>>> import numpy as np
>>> import numpy.linalg as la
>>> np.set_printoptions(precision=3, suppress=True, linewidth=100, floatmode="fixed")
>>> def tidy(a):
...     return np.round(a, 3) + 0
... 
>>> mat = np.array([[1, 0, 3], [-3, 0, -2], [-2, -3, -3]])
>>> np.einsum("ij,ji->", mat, mat)
np.int64(10)
>>> tidy(np.poly(mat))
array([  1.000,   2.000,  -3.000, -21.000])
>>> tidy(la.det(mat[::-1]))
np.float64(-21.0)
>>> tidy(la.det(mat.T))
np.float64(21.0)
>>> np.einsum("ii->", mat)
np.int64(-2)
>>> tidy(la.eigvals(mat).sum().real)
np.float64(-2.0)
>>> proj = np.triu(np.array([[1, 2, 3], [2, 2, 2], [3, 2, 0]]), 1) + np.eye(3)
>>> A2 = proj @ mat @ la.inv(proj)
>>> proj @ mat - mat @ proj
array([[-12.000, -11.000, -16.000],
       [ -4.000,   0.000,   3.000],
       [  0.000,   4.000,  12.000]])
>>> A2
array([[-11.000,  13.000,  -3.000],
       [ -7.000,   8.000,  -3.000],
       [ -2.000,   1.000,   1.000]])
>>> q = mat.astype(float).copy()
>>> for j in range(3):
...     q[:, j] -= q[:, :j] @ (q[:, :j].T @ q[:, j])
...     q[:, j] /= la.norm(q[:, j])
... 
>>> tidy(q.T @ mat)
array([[3.742, 1.604, 4.009],
       [0.000, 2.535, 1.014],
       [0.000, 0.000, 2.214]])
>>> tidy(q)
array([[ 0.267, -0.169,  0.949],
       [-0.802,  0.507,  0.316],
       [-0.535, -0.845,  0.000]])
>>> A2 = np.array([[1.4], [2.1], [-2.2]])
>>> W2 = np.array([[0.7, -0.5, 0.4, 1.7]])
>>> K = A2 @ W2
>>> tidy(K)
array([[ 0.980, -0.700,  0.560,  2.380],
       [ 1.470, -1.050,  0.840,  3.570],
       [-1.540,  1.100, -0.880, -3.740]])
>>> # looks like rank 1
>>> w1 = np.array([[3, -3], [2, -1], [3, 3], [-3, -3]])
>>> c = np.array([2, -5])
>>> H = np.maximum(K @ w1 + c, 0)
>>> H
array([[0.000, 0.000],
       [0.000, 0.000],
       [8.160, 7.100]])
>>> la.matrix_rank(H)
np.int64(1)
>>> W2 = np.array([[-3, -1], [-2, -4]])
>>> (H @ W2).round(6).argmax(axis=1)
array([0, 0, 1])
>>> X = np.load("case16.npy")
>>> X
array([[  1.700, -18.000,   1.800],
       [ -0.700,  26.000,   0.900],
       [ -0.200, -10.000,   0.500],
       [ -1.600, -26.000,   1.000]])
>>> # column 1 dominates
>>> U, sig, Vt = la.svd(X, full_matrices=False)
>>> tidy(Vt @ Vt.T)
array([[1.000, 0.000, 0.000],
       [0.000, 1.000, 0.000],
       [0.000, 0.000, 1.000]])
>>> u, g = X[3], X[0]
>>> u @ u
np.float64(679.56)
>>> p = (u @ g) / (u @ u) * u
>>> tidy((g - p) @ u)
np.float64(0.0)
>>> tidy(p)
array([ -1.100, -17.871,   0.687])
>>> tidy(g - p)
array([ 2.800, -0.129,  1.113])
>>> la.matrix_rank(np.outer(u, g))
np.int64(1)
>>> A2 = np.array([[-8, 9, -4], [-3, -4, -2], [-7, 7, -7]])
>>> tidy(np.einsum("ik,kj->ji", X, A2))
array([[  27.800,  -78.700,   28.100,   83.800],
       [  99.900, -104.000,   41.700,   96.600],
       [  16.600,  -55.500,   17.300,   51.400]])
>>> la.matrix_rank(X @ A2)
np.int64(3)
>>> tidy(X @ A2)
array([[  27.800,   99.900,   16.600],
       [ -78.700, -104.000,  -55.500],
       [  28.100,   41.700,   17.300],
       [  83.800,   96.600,   51.400]])
>>> np.vstack([X, A2.T]).shape
(7, 3)
>>> np.einsum("ij->j", X)
array([ -0.800, -28.000,   4.200])
>>> np.einsum("ij,ij->i", X, X)
array([330.130, 677.300, 100.290, 679.560])
>>> data = np.loadtxt("w.csv", delimiter=",")
>>> tidy(data)
array([[0.152, 0.213, 0.091, 0.274],
       [0.213, 0.299, 0.128, 0.384],
       [0.091, 0.128, 0.055, 0.165],
       [0.274, 0.384, 0.165, 0.494]])
>>> tidy(la.det(data))
np.float64(0.0)
>>> np.trace(data)
np.float64(1.0)
>>> tidy(data @ data)
array([[0.152, 0.213, 0.091, 0.274],
       [0.213, 0.299, 0.128, 0.384],
       [0.091, 0.128, 0.055, 0.165],
       [0.274, 0.384, 0.165, 0.494]])
>>> tidy(np.abs(la.eigvals(data)).max())
np.float64(1.0)
>>> tidy(la.matrix_power(data, 2))
array([[0.152, 0.213, 0.091, 0.274],
       [0.213, 0.299, 0.128, 0.384],
       [0.091, 0.128, 0.055, 0.165],
       [0.274, 0.384, 0.165, 0.494]])
>>> data.inv()
Traceback (most recent call last):
  File "<python-input-57>", line 1, in <module>
    data.inv()
    ^^^^^^^^
AttributeError: 'numpy.ndarray' object has no attribute 'inv'
>>> tidy(np.sort(np.abs(la.eigvals(data))))
array([0.000, 0.000, 0.000, 1.000])
>>> (data - data.T) / 2
array([[0.000, 0.000, 0.000, 0.000],
       [0.000, 0.000, 0.000, 0.000],
       [0.000, 0.000, 0.000, 0.000],
       [0.000, 0.000, 0.000, 0.000]])
>>> x0 = np.array([5, 3, 5, -3])
>>> tidy(np.eye(4) - data)
array([[ 0.848, -0.213, -0.091, -0.274],
       [-0.213,  0.701, -0.128, -0.384],
       [-0.091, -0.128,  0.945, -0.165],
       [-0.274, -0.384, -0.165,  0.506]])
>>> tidy(data @ data @ x0)
array([1.037, 1.451, 0.622, 1.866])
>>> tidy(data @ x0)
array([1.037, 1.451, 0.622, 1.866])
>>> np.trace(data)
np.float64(1.0)
>>> tidy(la.eigvalsh(2 * data - np.eye(4)))
array([-1.000, -1.000, -1.000,  1.000])
>>> (x0 - data @ x0) @ (data @ x0)
np.float64(0.0)
>>> U, sig, Vt = la.svd(data)
>>> np.argmax(sig[:-1] / (sig[1:] + 1e-6)) + 1
np.int64(1)
>>> A2 = U[:, :1] @ np.diag(sig[:1]) @ Vt[:1]
>>> la.matrix_rank(A2)
np.int64(1)
>>> tidy(np.abs(data - A2).max())
np.float64(0.0)
>>> tidy(la.norm(data - A2, 2)), tidy(sig[1])
(np.float64(0.0), np.float64(0.0))
>>> tidy(data @ la.pinv(data) @ data)
array([[0.152, 0.213, 0.091, 0.274],
       [0.213, 0.299, 0.128, 0.384],
       [0.091, 0.128, 0.055, 0.165],
       [0.274, 0.384, 0.165, 0.494]])
>>> np.unique(data.round(6), axis=0).shape
(4, 4)
>>> x0 = np.array([3, 3, 1, 3])
>>> tidy(data @ x0)
array([2.012, 2.817, 1.207, 3.622])
>>> la.norm(data @ x0) <= la.norm(data, 2) * la.norm(x0) + 1e-9
np.True_
>>> tidy(data * x0)
array([[0.457, 0.640, 0.091, 0.823],
       [0.640, 0.896, 0.128, 1.152],
       [0.274, 0.384, 0.055, 0.494],
       [0.823, 1.152, 0.165, 1.482]])
>>> tidy(np.einsum("ij,j->i", data, x0))
array([2.012, 2.817, 1.207, 3.622])
>>> F = np.load("m.npy")
>>> F
array([[ 0.000,  0.000,  0.000,  9.000],
       [ 0.000,  0.000,  0.000, -4.000],
       [ 0.000,  0.000,  0.000,  2.000],
       [ 9.000, -4.000,  2.000,  0.000]])
>>> # rank 2
>>> def softmax(z):
...     e = np.exp(z - z.max(axis=-1, keepdims=True))
...     return e / e.sum(axis=-1, keepdims=True)
... 
>>> tidy(softmax(F[3]))
array([0.999, 0.000, 0.001, 0.000])
>>> scores = F @ F.T / np.sqrt(4)
>>> tidy(softmax(scores)[3] @ F)
array([ 9.000, -4.000,  2.000,  0.000])
>>> U, sig, Vt = la.svd(F)
>>> V = Vt[:(sig > 1e-8).sum()]
>>> rng = np.random.default_rng(565)
>>> x0 = F[0] + -1 * F[1] + rng.integers(2) * np.eye(4)[2]
>>> x0
array([ 0.000,  0.000,  1.000, 13.000])
>>> np.allclose(V.T @ V @ x0, x0)
False
>>> la.matrix_rank(np.vstack([F, x0]))
np.int64(3)
>>> tidy(np.diag(V.T @ V))
array([0.802, 0.158, 0.040, 1.000])
>>> np.abs(np.diag(la.qr(F)[1])) > 1e-9
array([ True, False, False,  True])
>>> la.lstsq(F[:-1].T, F[-1])[2]
np.int32(1)
>>> vals, V = la.eigh(F)
>>> tidy(V.T @ F @ V)
array([[-10.050,   0.000,   0.000,   0.000],
       [  0.000,   0.000,   0.000,   0.000],
       [  0.000,   0.000,   0.000,   0.000],
       [  0.000,   0.000,   0.000,  10.050]])
>>> tidy(V.T @ V)
array([[1.000, 0.000, 0.000, 0.000],
       [0.000, 1.000, 0.000, 0.000],
       [0.000, 0.000, 1.000, 0.000],
       [0.000, 0.000, 0.000, 1.000]])
>>> np.unique(vals.round(6) + 0, return_counts=True)[1]
array([1, 2, 1])
>>> (vals > 1e-8).sum(), (vals < -1e-8).sum()
(np.int64(1), np.int64(1))
>>> tidy(la.eigvalsh(F + -2 * np.eye(4)))
array([-12.050,  -2.000,  -2.000,   8.050])
>>> tidy(V @ np.diag(vals) @ V.T)
array([[ 0.000,  0.000,  0.000,  9.000],
       [ 0.000,  0.000,  0.000, -4.000],
       [ 0.000,  0.000,  0.000,  2.000],
       [ 9.000, -4.000,  2.000,  0.000]])
